In [1]: import numpy as np

In [2]: np.set_printoptions(suppress=True, linewidth=160)

In [3]: E = np.loadtxt("data.csv", delimiter=",")

In [4]: E
Out[4]: 
array([[1., 4., 2., 5., 1., 1., 5., 3., 1., 2., 5.],
       [4., 3., 4., 2., 5., 5., 2., 2., 5., 5., 5.],
       [3., 5., 1., 1., 0., 5., 1., 1., 1., 2., 0.],
       [3., 1., 0., 3., 0., 0., 5., 4., 4., 0., 0.],
       [0., 3., 4., 3., 4., 0., 2., 4., 5., 3., 4.],
       [0., 1., 4., 3., 5., 5., 3., 2., 5., 5., 5.],
       [0., 0., 3., 3., 2., 5., 2., 5., 0., 2., 0.],
       [4., 3., 4., 2., 5., 5., 2., 2., 5., 5., 5.],
       [1., 3., 2., 1., 0., 3., 2., 2., 3., 3., 5.],
       [1., 2., 0., 0., 0., 3., 5., 3., 0., 1., 3.],
       [1., 4., 4., 5., 3., 2., 5., 5., 4., 4., 0.]])

In [5]: left, sv, vt = np.linalg.svd(E)

In [6]: vecs = vt[:(sv > 1e-8).sum()]

In [7]: rng = np.random.default_rng(679)

In [8]: x0 = E[5] + 3 * E[7] + rng.integers(2) * np.eye(11)[8]

In [9]: x0
Out[9]: array([12., 10., 16.,  9., 20., 20.,  9.,  8., 21., 20., 20.])

In [10]: np.linalg.matrix_rank(np.vstack([E, x0]))
Out[10]: np.int64(11)

In [11]: np.allclose(vecs.T @ vecs @ x0, x0)
Out[11]: False

In [12]: np.round(E @ np.linalg.pinv(E) @ E, 3) + 0
Out[12]: 
array([[1., 4., 2., 5., 1., 1., 5., 3., 1., 2., 5.],
       [4., 3., 4., 2., 5., 5., 2., 2., 5., 5., 5.],
       [3., 5., 1., 1., 0., 5., 1., 1., 1., 2., 0.],
       [3., 1., 0., 3., 0., 0., 5., 4., 4., 0., 0.],
       [0., 3., 4., 3., 4., 0., 2., 4., 5., 3., 4.],
       [0., 1., 4., 3., 5., 5., 3., 2., 5., 5., 5.],
       [0., 0., 3., 3., 2., 5., 2., 5., 0., 2., 0.],
       [4., 3., 4., 2., 5., 5., 2., 2., 5., 5., 5.],
       [1., 3., 2., 1., 0., 3., 2., 2., 3., 3., 5.],
       [1., 2., 0., 0., 0., 3., 5., 3., 0., 1., 3.],
       [1., 4., 4., 5., 3., 2., 5., 5., 4., 4., 0.]])

In [13]: np.abs(np.diag(np.linalg.qr(E)[1])) > 1e-9
Out[13]: array([ True,  True,  True,  True,  True,  True,  True,  True,  True,  True, False])

In [14]: np.unique(E.round(6), axis=0).shape
Out[14]: (10, 11)

In [15]: try:
    ...:     np.linalg.inv(E)
    ...: except np.linalg.LinAlgError as e:
    ...:     print(repr(e))
    ...: 
LinAlgError('Singular matrix')

In [16]: np.allclose(E[:-1].T @ np.linalg.lstsq(E[:-1].T, E[-1])[0], E[-1])
Out[16]: False

In [17]: rank = np.linalg.matrix_rank(E)

In [18]: rank
Out[18]: np.int64(10)

In [19]: ns = np.linalg.svd(E)[2][rank:].T

In [20]: np.linalg.matrix_rank(E.T @ E), np.linalg.matrix_rank(E @ E.T)
Out[20]: (np.int64(10), np.int64(10))

In [21]: np.round(E @ ns, 3) + 0
Out[21]: 
array([[0.],
       [0.],
       [0.],
       [0.],
       [0.],
       [0.],
       [0.],
       [0.],
       [0.],
       [0.],
       [0.]])

In [22]: [int(np.linalg.matrix_rank(E[:i])) for i in range(1, len(E) + 1)]
Out[22]: [1, 2, 3, 4, 5, 6, 7, 7, 8, 9, 10]
